$ ipython --no-banner

In [1]: import numpy as np

In [2]: np.set_printoptions(precision=3, suppress=True, linewidth=200)

In [3]: rnd = lambda a: np.round(a, 3) + 0

In [4]: other = np.array([[-1, -3, 3, 2, -2, -3, 2],
   ...:     [1, -2, 0, 0, 1, -2, -1],
   ...:     [0, 1, 1, 0, 3, 3, -2],
   ...:     [2, 2, 3, -1, 1, 3, -3],
   ...:     [0, 2, -1, -3, 0, 2, 2],
   ...:     [1, 2, -3, -2, 1, 1, 0],
   ...:     [2, 1, -1, -3, -1, 2, -3]])

In [5]: M = other + other.T

In [6]: print(M)
[[-2 -2  3  4 -2 -2  4]
 [-2 -4  1  2  3  0  0]
 [ 3  1  2  3  2  0 -3]
 [ 4  2  3 -2 -2  1 -6]
 [-2  3  2 -2  0  3  1]
 [-2  0  0  1  3  2  2]
 [ 4  0 -3 -6  1  2 -6]]

In [7]: f = np.array([1, 3])

In [8]: print(np.array([np.convolve(row, f, "same") for row in M]))
[[ -2  -8  -3  13  10  -8  -2]
 [ -2 -10 -11   5   9   9   0]
 [  3  10   5   9  11   6  -3]
 [  4  14   9   7  -8  -5  -3]
 [ -2  -3  11   4  -6   3  10]
 [ -2  -6   0   1   6  11   8]
 [  4  12  -3 -15 -17   5   0]]

In [9]: vals, evecs = np.linalg.eigh(M)

In [10]: x0 = np.array([0, 0, 0, -1, -2, -2, -1])

In [11]: print(np.abs(M).sum(axis=1).max(), rnd(np.abs(vals).max()))
22 14.32

In [12]: other = np.array([[-0.4], [-0.4], [0.0]])

In [13]: Z = np.array([[-1.7, 0.3, -0.9]])

In [14]: K = other @ Z

In [15]: print(rnd(K))
[[ 0.68 -0.12  0.36]
 [ 0.68 -0.12  0.36]
 [ 0.    0.    0.  ]]

In [16]: print([round(float(x), 3) for x in np.linalg.svd(K, compute_uv=False)[:3]])
[1.101, 0.0, 0.0]

In [17]: print(rnd(np.linalg.norm(K, 2) / np.linalg.norm(K)))
1.0

In [18]: print(np.argsort(-np.linalg.norm(K, axis=0).round(6), kind="stable")[:3])
[0 2 1]

In [19]: print(np.linalg.cond(K) > 100)
True

In [20]: X = np.array([[-0.1, 0.7, -0.8, -0.5, 0.9, 0.9, -0.9, -0.7, -0.1, -0.4],
    ...:     [-0.9, 0.4, 1.3, -1.0, -1.9, -0.6, 0.5, -0.8, 0.1, 0.0],
    ...:     [-0.8, 0.1, -0.4, 0.9, 0.3, 0.3, 1.9, -0.3, -0.3, -0.5],
    ...:     [0.7, -0.2, 0.9, -0.6, 0.8, 1.4, 0.3, 1.5, -1.1, 0.9],
    ...:     [-0.1, -0.6, 2.4, -0.9, -0.7, 0.0, 0.5, -1.4, -0.5, -0.1],
    ...:     [0.0, 0.8, -0.4, 0.4, -0.9, -1.2, -1.3, 0.1, 1.5, -0.3],
    ...:     [-1.1, 0.8, -1.3, -0.2, 0.4, 2.4, 0.6, 1.6, -1.1, 0.7],
    ...:     [0.7, -0.5, 1.1, -0.1, -0.3, 0.2, 0.3, 0.2, -0.4, 0.8],
    ...:     [1.5, 1.3, -0.2, -0.6, 0.8, 1.7, 0.5, -1.5, -0.5, -0.2],
    ...:     [-1.1, 2.4, -0.3, -1.4, -0.1, -0.9, 0.4, 2.7, -0.6, -0.3]])

In [21]: rng = np.random.default_rng(38619)

In [22]: X[9] = X[5] + 0.02 * rng.normal(size=10)

In [23]: print(rnd(X))
[[-0.1    0.7   -0.8   -0.5    0.9    0.9   -0.9   -0.7   -0.1   -0.4  ]
 [-0.9    0.4    1.3   -1.    -1.9   -0.6    0.5   -0.8    0.1    0.   ]
 [-0.8    0.1   -0.4    0.9    0.3    0.3    1.9   -0.3   -0.3   -0.5  ]
 [ 0.7   -0.2    0.9   -0.6    0.8    1.4    0.3    1.5   -1.1    0.9  ]
 [-0.1   -0.6    2.4   -0.9   -0.7    0.     0.5   -1.4   -0.5   -0.1  ]
 [ 0.     0.8   -0.4    0.4   -0.9   -1.2   -1.3    0.1    1.5   -0.3  ]
 [-1.1    0.8   -1.3   -0.2    0.4    2.4    0.6    1.6   -1.1    0.7  ]
 [ 0.7   -0.5    1.1   -0.1   -0.3    0.2    0.3    0.2   -0.4    0.8  ]
 [ 1.5    1.3   -0.2   -0.6    0.8    1.7    0.5   -1.5   -0.5   -0.2  ]
 [ 0.035  0.765 -0.435  0.425 -0.921 -1.184 -1.258  0.103  1.505 -0.267]]

In [24]: f, g = X[5], X[6]

In [25]: print(f @ g)
-4.64

In [26]: pr = (f @ g) / (f @ f) * f

In [27]: print(np.linalg.matrix_rank(np.outer(f, g)))
1

In [28]: print(rnd(np.linalg.norm(f + g) ** 2 + np.linalg.norm(f - g) ** 2))
42.74

In [29]: print(rnd(pr))
[ 0.    -0.512  0.256 -0.256  0.576  0.768  0.832 -0.064 -0.96   0.192]
